% ipython --no-banner

In [1]: import numpy as np

In [2]: import numpy.linalg as la

In [3]: np.set_printoptions(precision=2, suppress=True, linewidth=140)

In [4]: K = np.load("a.npy")

In [5]: print(K)
[[ -1.92  -1.64 -18.07  -1.64]
 [ -1.85  -1.34 -16.4   -1.34]
 [ -1.71  -0.86 -13.4   -0.86]
 [ -1.67  -0.74 -12.61  -0.74]
 [ -1.41  -0.24  -8.45  -0.24]
 [ -1.41  -0.24  -8.42  -0.24]
 [ -1.34  -0.15  -7.46  -0.15]
 [ -1.12  -0.02  -5.02  -0.02]
 [ -1.06   0.    -4.46   0.  ]
 [ -0.89  -0.01  -3.16  -0.01]
 [ -0.83  -0.02  -2.78  -0.02]
 [ -0.68  -0.07  -2.    -0.07]
 [ -0.55  -0.11  -1.41  -0.11]
 [ -0.25  -0.14  -0.53  -0.14]
 [  0.12   0.15   0.25   0.15]
 [  0.15   0.19   0.3    0.19]
 [  0.25   0.39   0.53   0.39]
 [  0.4    0.77   0.91   0.77]
 [  0.84   2.87   2.89   2.87]
 [  0.86   3.     3.02   3.  ]
 [  0.95   3.65   3.65   3.65]
 [  0.98   3.82   3.82   3.82]
 [  1.33   7.23   7.37   7.23]
 [  1.45   8.71   9.01   8.71]
 [  1.65  11.58  12.27  11.58]
 [  1.73  12.91  13.84  12.91]
 [  1.75  13.26  14.25  13.26]]

In [6]: # columns 1 and 3 are equal

In [7]: C = K[[0, 20]].astype(float)

In [8]: for _ in range(5):
   ...:     lab = la.norm(K[:, None] - C, axis=-1).argmin(axis=1)
   ...:     C = np.array([K[lab == j].mean(axis=0) for j in range(2)])
   ...: 

In [9]: print(lab)
[0 0 0 0 0 0 0 0 0 0 0 0 0 0 1 1 1 1 1 1 1 1 1 1 1 1 1]

In [10]: print(np.abs(C[1] - C[0]).argmax())
2

In [11]: O, _ = la.qr(np.array([[1.0, -0.7, -1.7, 0.5, 0.2],
    ...:     [-0.3, -2.3, 0.6, -0.4, -0.4],
    ...:     [1.3, -1.4, -0.2, -0.7, 0.1],
    ...:     [-1.9, -1.6, -1.9, 0.2, -1.1],
    ...:     [-0.2, -1.3, 1.0, 2.0, 1.5]]))

In [12]: ev = np.array([2, 0, 1, 0, -1])

In [13]: F = O @ np.diag(ev) @ O.T

In [14]: print(F)
[[ 0.54 -0.56  0.74 -0.15 -0.26]
 [-0.56 -0.15  0.19  0.14  0.28]
 [ 0.74  0.19  0.13 -0.89 -0.24]
 [-0.15  0.14 -0.89  1.31 -0.16]
 [-0.26  0.28 -0.24 -0.16  0.17]]

In [15]: # looks like rank 3

In [16]: print([round(float(la.det(F[:i, :i])), 2) + 0 for i in range(1, 6)])
[0.54, -0.39, -0.15, 0.0, 0.0]

In [17]: print(np.round(la.det(F.T), 2))
0.0

In [18]: print(np.kron(np.eye(2, dtype=int), F))
[[ 0.54 -0.56  0.74 -0.15 -0.26  0.   -0.    0.   -0.   -0.  ]
 [-0.56 -0.15  0.19  0.14  0.28 -0.   -0.    0.    0.    0.  ]
 [ 0.74  0.19  0.13 -0.89 -0.24  0.    0.    0.   -0.   -0.  ]
 [-0.15  0.14 -0.89  1.31 -0.16 -0.    0.   -0.    0.   -0.  ]
 [-0.26  0.28 -0.24 -0.16  0.17 -0.    0.   -0.   -0.    0.  ]
 [ 0.   -0.    0.   -0.   -0.    0.54 -0.56  0.74 -0.15 -0.26]
 [-0.   -0.    0.    0.    0.   -0.56 -0.15  0.19  0.14  0.28]
 [ 0.    0.    0.   -0.   -0.    0.74  0.19  0.13 -0.89 -0.24]
 [-0.    0.   -0.    0.   -0.   -0.15  0.14 -0.89  1.31 -0.16]
 [-0.    0.   -0.   -0.    0.   -0.26  0.28 -0.24 -0.16  0.17]]

In [19]: print(round(la.det(F[::-1]), 2))
0.0

In [20]: print(np.round(np.poly(F), 2) + 0)
[ 1. -2. -1.  2.  0.  0.]

In [21]: mat = np.load("mat.npy")

In [22]: print(mat)
[[-12  21   8   7   0  21]
 [-12  15  14  -1   6  14]
 [  5   6  -4  10  -3  15]
 [-14  24 -13  -8 -12   3]
 [-17  26  -3 -12  -5   7]
 [-20  33   0  -3  -6  18]
 [-22  36  -5   4 -12  19]]

In [23]: print([round(float(x), 2) for x in la.svd(F, compute_uv=False)[:3]])
[2.0, 1.0, 1.0]

In [24]: print(la.matrix_rank(F, rtol=0.1))
3

In [25]: print(la.cond(F) > 100)
True

In [26]: J = np.load("case18.npy")

In [27]: print(J)
[[ 1 -1 -1  1  1 -1 -1  1]
 [ 1 -1 -1  1 -1  1  1 -1]
 [ 1  1 -1 -1 -1 -1  1  1]
 [ 1 -1  1 -1 -1  1 -1  1]]

In [28]: vec = np.array([0, 0, 1, 0, 1, 0, 0, 0])

In [29]: a = np.maximum(J @ vec, 0)

In [30]: print(a)
[0 0 0 0]

In [31]: print(J.T @ a)
[0 0 0 0 0 0 0 0]

In [32]: print(np.tanh(J @ vec))
[ 0.   -0.96 -0.96  0.  ]

In [33]: print(np.flatnonzero(a > 1e-9))
[]

In [34]: B = J / np.sqrt((J ** 2).mean(axis=1, keepdims=True))

In [35]: print(la.norm(B, axis=1))
[2.83 2.83 2.83 2.83]

In [36]: print(J - J.mean(axis=1, keepdims=True))
[[ 1. -1. -1.  1.  1. -1. -1.  1.]
 [ 1. -1. -1.  1. -1.  1.  1. -1.]
 [ 1.  1. -1. -1. -1. -1.  1.  1.]
 [ 1. -1.  1. -1. -1.  1. -1.  1.]]

In [37]: feats = np.array([[0.6, 0.5, -0.5, 0.3],
    ...:     [-1.3, 0.4, -0.1, 1.0],
    ...:     [-0.3, 2.5, 0.1, -1.3],
    ...:     [0.85, 1.76, -2.07, 0.02],
    ...:     [-1.0, 0.1, -1.1, -0.1],
    ...:     [0.8, 2.0, -2.0, 0.1]])

In [38]: B = np.c_[feats[:, :1] @ np.array([[1]]), np.array([3, 7, 9, 5, 4, 5])]

In [39]: print(B)
[[ 0.6   3.  ]
 [-1.3   7.  ]
 [-0.3   9.  ]
 [ 0.85  5.  ]
 [-1.    4.  ]
 [ 0.8   5.  ]]

In [40]: print(np.round(la.lstsq(feats, B[:, 0])[0], 2) + 0)
[1. 0. 0. 0.]

In [41]: vec = np.array([-8, 4])

In [42]: y = B @ vec

In [43]: print(la.lstsq(B, y)[0])
[-8.  4.]

In [44]: rng = np.random.default_rng(31)

In [45]: y = y + 0.3 * rng.normal(size=6)

In [46]: print(y)
[ 7.08 38.48 38.58 12.91 24.23 13.68]

In [47]: beta, *_ = la.lstsq(B, y)

In [48]: print(beta.round())
[-8.  4.]

In [49]: print(np.round(B.T @ (y - B @ beta), 2) + 0)
[0. 0.]

In [50]: print(beta)
[-8.14  4.  ]

In [51]: print([round(float(la.norm(la.solve(B.T @ B + lam * np.eye(2), B.T @ y))), 2) for lam in (0, 1, 10, 100)])
[9.07, 7.76, 4.71, 2.87]

In [52]: r0, r1 = mat[5], mat[1]

In [53]: print(r0 @ r1)
954

In [54]: pr = (r0 @ r1) / (r0 @ r0) * r0

In [55]: print(pr)
[-10.27  16.94   0.    -1.54  -3.08   9.24]

In [56]: print(np.outer(r0, r1))
[[ 240 -300 -280   20 -120 -280]
 [-396  495  462  -33  198  462]
 [   0    0    0    0    0    0]
 [  36  -45  -42    3  -18  -42]
 [  72  -90  -84    6  -36  -84]
 [-216  270  252  -18  108  252]]

In [57]: print(np.round(la.norm(r0 + r1) ** 2 + la.norm(r0 - r1) ** 2, 2))
5312.0

In [58]: print(la.matrix_rank(np.outer(r0, r1)))
1

In [59]: print(feats.reshape(-1, 2))
[[ 0.6   0.5 ]
 [-0.5   0.3 ]
 [-1.3   0.4 ]
 [-0.1   1.  ]
 [-0.3   2.5 ]
 [ 0.1  -1.3 ]
 [ 0.85  1.76]
 [-2.07  0.02]
 [-1.    0.1 ]
 [-1.1  -0.1 ]
 [ 0.8   2.  ]
 [-2.    0.1 ]]

In [60]: print(feats.reshape(2, -1))
[[ 0.6   0.5  -0.5   0.3  -1.3   0.4  -0.1   1.   -0.3   2.5   0.1  -1.3 ]
 [ 0.85  1.76 -2.07  0.02 -1.    0.1  -1.1  -0.1   0.8   2.   -2.    0.1 ]]

In [61]: T = feats.reshape(6, 2, -1)

In [62]: print(T[:, 0])
[[ 0.6   0.5 ]
 [-1.3   0.4 ]
 [-0.3   2.5 ]
 [ 0.85  1.76]
 [-1.    0.1 ]
 [ 0.8   2.  ]]

In [63]: s = 20 * 0.2 ** np.arange(5)

In [64]: O, _ = la.qr(np.array([[-1.0, 0.2, -1.0, 3.9, -0.1],
    ...:     [0.3, 0.0, -1.2, 0.0, -1.2],
    ...:     [0.0, -0.2, 0.3, 0.5, 0.8],
    ...:     [-1.2, 0.3, 0.1, 0.9, 0.4],
    ...:     [0.5, -0.5, 1.7, -2.2, 1.2]]))

In [65]: X = rng.normal(size=(25, 5)) * s @ O

In [66]: print(X)
[[ -9.07   3.58  -9.92   5.37   5.  ]
 [-14.92   5.82 -12.09  10.76   8.11]
 [ -7.5    2.9   -5.1    6.14   4.36]
 [ -0.77  -0.4   -0.73   0.21   1.56]
 [ 14.92  -4.82  15.15  -8.7   -9.87]
 [  7.82  -2.28  10.32  -3.24  -5.44]
 [ -7.87   3.16  -9.17   4.72   4.1 ]
 [  2.78  -1.54   0.62  -3.28  -1.05]
 [ 14.5   -4.47  16.04  -7.63  -9.86]
 [ -2.51   1.29  -0.34   3.23   1.18]
 [  8.89  -3.35   8.55  -5.44  -4.89]
 [  3.99  -1.62   3.89  -2.7   -2.19]
 [ -8.44   2.17 -12.18   2.05   6.03]
 [ -6.25   2.44  -0.91   6.91   4.01]
 [ -6.26   1.73  -8.55   2.37   4.51]
 [ 13.16  -4.36  12.96  -7.86  -8.41]
 [  5.96  -2.29   3.22  -4.81  -3.35]
 [  9.12  -3.49   6.33  -7.26  -5.3 ]
 [ -6.76   1.72  -9.74   2.39   5.22]
 [  2.66  -1.06   2.21  -1.62  -1.39]
 [-10.8    3.58 -14.11   4.42   6.61]
 [  5.14  -2.     4.62  -3.34  -2.74]
 [-21.81   8.97 -14.15  17.96  11.47]
 [ -3.64   1.03  -3.74   2.13   2.59]
 [-18.75   5.95 -26.12   6.78  11.84]]

In [67]: gram = np.cov(X, rowvar=False)

In [68]: print(np.argwhere(np.triu(np.abs(np.corrcoef(X.T)) > 0.8, 1)))
[[0 1]
 [0 2]
 [0 3]
 [0 4]
 [1 2]
 [1 3]
 [1 4]
 [2 3]
 [2 4]
 [3 4]]

In [69]: print(np.median(X, axis=0))
[-2.51  1.03 -0.73  2.05  1.56]

In [70]: print(np.round(la.eigvalsh(gram)[::-1], 2) + 0)
[291.17  12.19   0.4    0.02   0.  ]

In [71]: print(gram.shape)
(5, 5)

In [72]: print(np.argsort(-X.std(axis=0).round(6), kind="stable"))
[2 0 3 4 1]

In [73]: print(np.polyfit(X[:, 2], X[:, 0], 1))
[0.92 0.13]

In [74]: print(np.corrcoef(X.T))
[[ 1.   -0.99  0.96 -0.95 -0.99]
 [-0.99  1.   -0.91  0.98  0.97]
 [ 0.96 -0.91  1.   -0.82 -0.97]
 [-0.95  0.98 -0.82  1.    0.92]
 [-0.99  0.97 -0.97  0.92  1.  ]]
